$ ipython --no-banner

In [1]: import numpy as np

In [2]: from numpy import linalg as LA

In [3]: np.set_printoptions(precision=1, suppress=True, linewidth=200)

In [4]: mat = np.load("arr.npy")

In [5]: print(mat.round(1) + 0)
[[ 1.   2.2  1.  -2.3]
 [-0.1  0.   0.1  2.8]
 [ 0.   1.3  0.4  0. ]
 [ 0.1  1.6  0.7  3. ]]

In [6]: U, sig, Vh = LA.svd(mat)

In [7]: print(sig.round(1) + 0)
[4.7 3.4 0.5 0. ]

In [8]: print(np.argmax(sig[:-1] / (sig[1:] + 1e-6)) + 1)
3

In [9]: M2 = U[:, :3] @ np.diag(sig[:3]) @ Vh[:3]

In [10]: print(LA.matrix_rank(M2))
3

In [11]: print(np.round(LA.norm(mat - M2) / LA.norm(mat), 1))
0.0

In [12]: print(M2.round(1) + 0)
[[ 1.   2.2  1.  -2.3]
 [-0.1  0.   0.1  2.8]
 [ 0.   1.3  0.4  0. ]
 [ 0.1  1.6  0.7  3. ]]

In [13]: M2 = np.array([[-5, 3], [3, 1]])

In [14]: cent = np.array([[4, 1], [2, 4]])

In [15]: arr = np.kron(M2, cent)

In [16]: print(arr)
[[-20  -5  12   3]
 [-10 -20   6  12]
 [ 12   3   4   1]
 [  6  12   2   4]]

In [17]: u = np.array([2, 0, 0, -4])

In [18]: M2 = arr + np.outer(u, np.eye(4)[0])

In [19]: print(LA.matrix_rank(LA.inv(M2) - LA.inv(arr), tol=1e-8))
1

In [20]: print(M2)
[[-18.  -5.  12.   3.]
 [-10. -20.   6.  12.]
 [ 12.   3.   4.   1.]
 [  2.  12.   2.   4.]]

In [21]: x = np.array([-3, -1, -1, 2])

In [22]: target = arr @ x

In [23]: print(target)
[ 59  68 -41 -24]

In [24]: print(np.round(LA.solve(arr.T, arr[0]), 1) + 0)
[1. 0. 0. 0.]

In [25]: LA.solve(arr, target[:-1])
ValueError: solve1: Input operand 1 has a mismatch in its core dimension 0, with gufunc signature (m,m),(m)->(m) (size 3 is different from 4)


In [26]: x = np.array([0, 2, 0, 2])

In [27]: target = arr @ x

In [28]: b, lr = np.zeros(4), 1 / LA.norm(arr, 2) ** 2

In [29]: for i in range(15):
    ...:     b -= lr * arr.T @ (arr @ b - target)
    ...:     if i % 5 == 0: print(i, round(LA.norm(arr @ b - target), 1))
    ...: 
0 23.9
5 13.7
10 9.5

In [30]: print(b)
[0.3 1.6 0.6 1. ]

In [31]: Q, evecs = LA.qr(arr[:, :2])[0], LA.qr(arr[:, 2:])[0]

In [32]: sig = LA.svd(Q.T @ evecs, compute_uv=False)

In [33]: print(round(LA.norm(Q @ Q.T - evecs @ evecs.T, 2), 1))
0.8

In [34]: print((sig > 0.9).sum())
0

In [35]: A, _ = LA.qr(np.array([[-1.1, -0.4, -0.5, -0.8, -0.8],
    ...:     [-0.4, 1.4, 0.8, 0.1, 1.2],
    ...:     [-0.1, -0.3, 0.0, 2.1, 0.1],
    ...:     [-1.0, -0.1, -1.0, -0.1, -1.5],
    ...:     [0.6, -0.7, -0.5, 1.1, 0.0]]))

In [36]: print(A.round(1) + 0)
[[-0.7  0.3 -0.4  0.2  0.5]
 [-0.2 -0.8  0.  -0.3  0.4]
 [-0.1  0.2 -0.4 -0.9 -0.2]
 [-0.6  0.2  0.7 -0.2 -0.3]
 [ 0.4  0.4  0.4 -0.3  0.7]]

In [37]: print(LA.svd(A, compute_uv=False))
[1. 1. 1. 1. 1.]

In [38]: print(round(A[:, 3] @ A[:, 4], 1))
0.0

In [39]: print(np.round(A.T @ A, 1) + 0)
[[1. 0. 0. 0. 0.]
 [0. 1. 0. 0. 0.]
 [0. 0. 1. 0. 0.]
 [0. 0. 0. 1. 0.]
 [0. 0. 0. 0. 1.]]

In [40]: C2 = A.T @ A

In [41]: print(np.allclose(C2, C2.T))
True

In [42]: print((A @ A.T).shape)
(5, 5)

In [43]: print(LA.matrix_rank(C2))
5

In [44]: print(LA.eigvalsh(C2)[::-1])
[1. 1. 1. 1. 1.]

In [45]: rng = np.random.default_rng(885837)

In [46]: z = rng.permutation(5)

In [47]: M2 = A[:, z] * rng.choice([-1, 1], 5)

In [48]: print(M2.round(1) + 0)
[[ 0.2  0.7 -0.3 -0.5 -0.4]
 [-0.3  0.2  0.8 -0.4  0. ]
 [-0.9  0.1 -0.2  0.2 -0.4]
 [-0.2  0.6 -0.2  0.3  0.7]
 [-0.3 -0.4 -0.4 -0.7  0.4]]

In [49]: U, _, Vh = LA.svd(A.T @ M2)

In [50]: print(z)
[3 0 1 4 2]

In [51]: print(np.round(U @ Vh, 1) + 0)
[[ 0. -1.  0.  0.  0.]
 [ 0.  0. -1.  0.  0.]
 [ 0.  0.  0.  0.  1.]
 [ 1.  0.  0.  0.  0.]
 [ 0.  0.  0. -1.  0.]]

In [52]: M2 = LA.inv(A)

In [53]: print((np.abs(M2) > 1e-9).astype(int))
[[1 1 1 1 1]
 [1 1 1 1 1]
 [1 1 1 1 1]
 [1 1 1 1 1]
 [1 1 1 1 1]]

In [54]: print(round(LA.cond(A), 1))
1.0

In [55]: x = np.array([3, 2, 3, 0, 3])

In [56]: target = A @ x

In [57]: b, lr = np.zeros(5), 1 / LA.norm(A, 2) ** 2

In [58]: for i in range(12):
    ...:     b -= lr * A.T @ (A @ b - target)
    ...:     if i % 2 == 0: print(i, round(LA.norm(A @ b - target), 1))
    ...: 
0 0.0
2 0.0
4 0.0
6 0.0
8 0.0
10 0.0

In [59]: print(round(float(LA.cond(A)), 1))
1.0

In [60]: W0 = np.array([[0, 0, 0, 6, 0, 5],
    ...:     [1, 8, 6, 7, 1, 7],
    ...:     [3, 7, 5, 3, 4, 8],
    ...:     [6, 6, 2, 4, 4, 9],
    ...:     [6, 2, 2, 0, 8, 0],
    ...:     [3, 8, 9, 2, 9, 4],
    ...:     [8, 8, 2, 9, 1, 5]])

In [61]: W0[-1] = W0[0] + 4 * W0[1]

In [62]: print(W0)
[[ 0  0  0  6  0  5]
 [ 1  8  6  7  1  7]
 [ 3  7  5  3  4  8]
 [ 6  6  2  4  4  9]
 [ 6  2  2  0  8  0]
 [ 3  8  9  2  9  4]
 [ 4 32 24 34  4 33]]

In [63]: M2 = W0 / LA.norm(W0, axis=1, keepdims=True)

In [64]: C2 = M2 @ M2.T

In [65]: print(C2)
[[1.  0.7 0.6 0.6 0.  0.3 0.8]
 [0.7 1.  0.9 0.8 0.3 0.8 1. ]
 [0.6 0.9 1.  0.9 0.5 0.9 0.9]
 [0.6 0.8 0.9 1.  0.6 0.7 0.8]
 [0.  0.3 0.5 0.6 1.  0.7 0.3]
 [0.3 0.8 0.9 0.7 0.7 1.  0.7]
 [0.8 1.  0.9 0.8 0.3 0.7 1. ]]

In [66]: print((C2 - 2 * np.eye(7)).round(6).argmax(axis=1))
[6 6 3 2 5 2 1]

In [67]: def softmax(z):
    ...:     e = np.exp(z - z.max(axis=-1, keepdims=True))
    ...:     return e / e.sum(axis=-1, keepdims=True)
    ...: 

In [68]: print(np.round(softmax(10 * W0[0]), 1) + 0)
[0. 0. 0. 1. 0. 0.]

In [69]: print(np.round(softmax(W0[0] + 4), 1) + 0)
[0.  0.  0.  0.7 0.  0.3]

In [70]: scores = W0 @ W0.T / np.sqrt(6)

In [71]: print(np.round(softmax(scores + np.triu(np.full(scores.shape, -np.inf), 1)), 1) + 0)
[[1.  0.  0.  0.  0.  0.  0. ]
 [0.  1.  0.  0.  0.  0.  0. ]
 [0.  0.3 0.7 0.  0.  0.  0. ]
 [0.  0.  0.  1.  0.  0.  0. ]
 [0.  0.  0.  0.  1.  0.  0. ]
 [0.  0.  0.  0.  0.  1.  0. ]
 [0.  0.  0.  0.  0.  0.  1. ]]

In [72]: print(softmax(scores)[0] @ W0)
[ 4. 32. 24. 34.  4. 33.]

In [73]: print(np.round(softmax(scores), 1) + 0)
[[0. 0. 0. 0. 0. 0. 1.]
 [0. 0. 0. 0. 0. 0. 1.]
 [0. 0. 0. 0. 0. 0. 1.]
 [0. 0. 0. 0. 0. 0. 1.]
 [0. 0. 0. 0. 0. 0. 1.]
 [0. 0. 0. 0. 0. 0. 1.]
 [0. 0. 0. 0. 0. 0. 1.]]

In [74]: F = np.load("sample16.npy")

In [75]: print(F)
[[  4  -1   2   3  -3  -2]
 [ -2   3   1  -3  -5   0]
 [ -4   4  -4   0  -5   1]
 [ -3   1  -5  -1  -4  -2]
 [ -6  14   7 -12 -28  -2]]

In [76]: print(np.allclose(F[:-1].T @ LA.lstsq(F[:-1].T, F[-1])[0], F[-1]))
True

In [77]: U, sig, Vh = LA.svd(F)

In [78]: print(np.argmax(sig[:-1] / (sig[1:] + 1e-6)) + 1)
4

In [79]: M2 = U[:, :4] @ np.diag(sig[:4]) @ Vh[:4]

In [80]: print(np.round(LA.norm(F - M2) / LA.norm(F), 1))
0.0

In [81]: print(LA.matrix_rank(F, rtol=0.05))
4

In [82]: print(np.round(np.abs(F - M2).max(), 1))
0.0

In [83]: M2 = np.array([[0, 2], [0, 2], [1, 3], [0, 2], [0, 0], [2, 1], [3, 1]])

In [84]: cent = np.array([[1, -2, 1, 2, 2, -1], [1, 2, 1, -2, -2, -2]])

In [85]: feats = M2 @ cent

In [86]: print(feats)
[[ 2  4  2 -4 -4 -4]
 [ 2  4  2 -4 -4 -4]
 [ 4  4  4 -4 -4 -7]
 [ 2  4  2 -4 -4 -4]
 [ 0  0  0  0  0  0]
 [ 3 -2  3  2  2 -4]
 [ 4 -4  4  4  4 -5]]

In [87]: print(LA.matrix_rank(feats, rtol=0.1))
2

In [88]: print([round(float(x), 1) for x in LA.svd(feats, compute_uv=False)[:3]])
[18.4, 12.5, 0.0]

In [89]: print(np.argsort(-LA.norm(feats, axis=0).round(6), kind="stable")[:3])
[5 1 3]

In [90]: print(round(float(LA.norm(feats, 2) / LA.norm(feats)), 1))
0.8

In [91]: E = np.load("w.npy")

In [92]: print(E)
[[ 0 -4  0  0]
 [ 2 -1  0  0]
 [ 0  0  0 -4]
 [ 0  0  2 -1]]

In [93]: z = rng.permutation(4)

In [94]: M2 = E[:, z] * rng.choice([-1, 1], 4)

In [95]: print(M2)
[[ 0  0  0 -4]
 [ 2  0  0 -1]
 [ 0  4  0  0]
 [ 0  1  2  0]]

In [96]: U, _, Vh = LA.svd(E.T @ M2)

In [97]: print(z)
[0 3 2 1]

In [98]: Q = M2.astype(float).copy()

In [99]: for j in range(4):
    ...:     Q[:, j] -= Q[:, :j] @ (Q[:, :j].T @ Q[:, j])
    ...:     Q[:, j] /= LA.norm(Q[:, j])
    ...: 

In [100]: print(Q.T @ M2)
[[ 2.   0.   0.  -1. ]
 [ 0.   4.1  0.5  0. ]
 [ 0.   0.   1.9  0. ]
 [ 0.   0.   0.   4. ]]

In [101]: w1 = np.array([[0, 1, 1, 0, 2, 0],
     ...:     [2, 1, 0, 1, 2, 0],
     ...:     [2, 0, 3, 0, 3, 3],
     ...:     [2, 2, 2, 0, 3, 3]])

In [102]: b = np.array([0, 2, 1, 2, 2, 1])

In [103]: H = np.maximum(E @ w1 + b, 0)

In [104]: print((H > 0).astype(int))
[[0 0 1 0 0 1]
 [0 1 1 1 1 1]
 [0 0 0 1 0 0]
 [1 0 1 1 1 1]]

In [105]: print((H > 0).mean(axis=0))
[0.2 0.2 0.8 0.8 0.5 0.8]

In [106]: cent = np.array([[0, -1, 3],
     ...:     [3, -3, 3],
     ...:     [5, 5, -4],
     ...:     [-3, 2, 5],
     ...:     [-4, -3, 2],
     ...:     [0, -3, -2]])

In [107]: print(w1 @ cent)
[[  0  -4   3]
 [ -8  -9  18]
 [  3  -5  -6]
 [  4 -16   4]]

In [108]: K = np.array([[0, 0, 2, 0], [0, 0, 0, 0], [4, 0, 0, 0], [0, 4, 0, 0]])

In [109]: hat = np.triu(np.array([[-3, -6, 4, 7], [3, -2, -3, 8], [-7, 6, -6, -9], [-5, -2, -1, -5]]), 1) + np.eye(4)

In [110]: M2 = hat @ K @ LA.inv(hat)

In [111]: print(hat @ K - K @ hat)
[[ 16.  28.   0.  18.]
 [-12.  32.   0.   0.]
 [  0. -12. -16. -28.]
 [  0.   0.  12. -32.]]

In [112]: print(round(LA.det(M2), 1))
0.0

In [113]: print(LA.matrix_rank(M2))
3

In [114]: print(M2)
[[  16.  124.  310. 1686.]
 [ -12.  -40.  -72. -244.]
 [   4.  -12.  -52. -400.]
 [   0.    4.   12.   76.]]

In [115]: print(round(float(np.trace(LA.pinv(K) @ K)), 1))
3.0

In [116]: print(np.allclose(K[:-1].T @ LA.lstsq(K[:-1].T, K[-1])[0], K[-1]))
False

In [117]: print(np.unique(K.round(6), axis=0).shape)
(4, 4)

In [118]: LA.inv(K)
LinAlgError: Singular matrix


In [119]: print(K.T @ K)
[[16  0  0  0]
 [ 0 16  0  0]
 [ 0  0  4  0]
 [ 0  0  0  0]]

In [120]: ev, evecs = LA.eig(arr)

In [121]: print(round(np.prod(ev), 1))
38416.0

In [122]: print(np.sort(LA.eigvals(arr.T)))
[-33.8 -16.1   5.8  12.1]
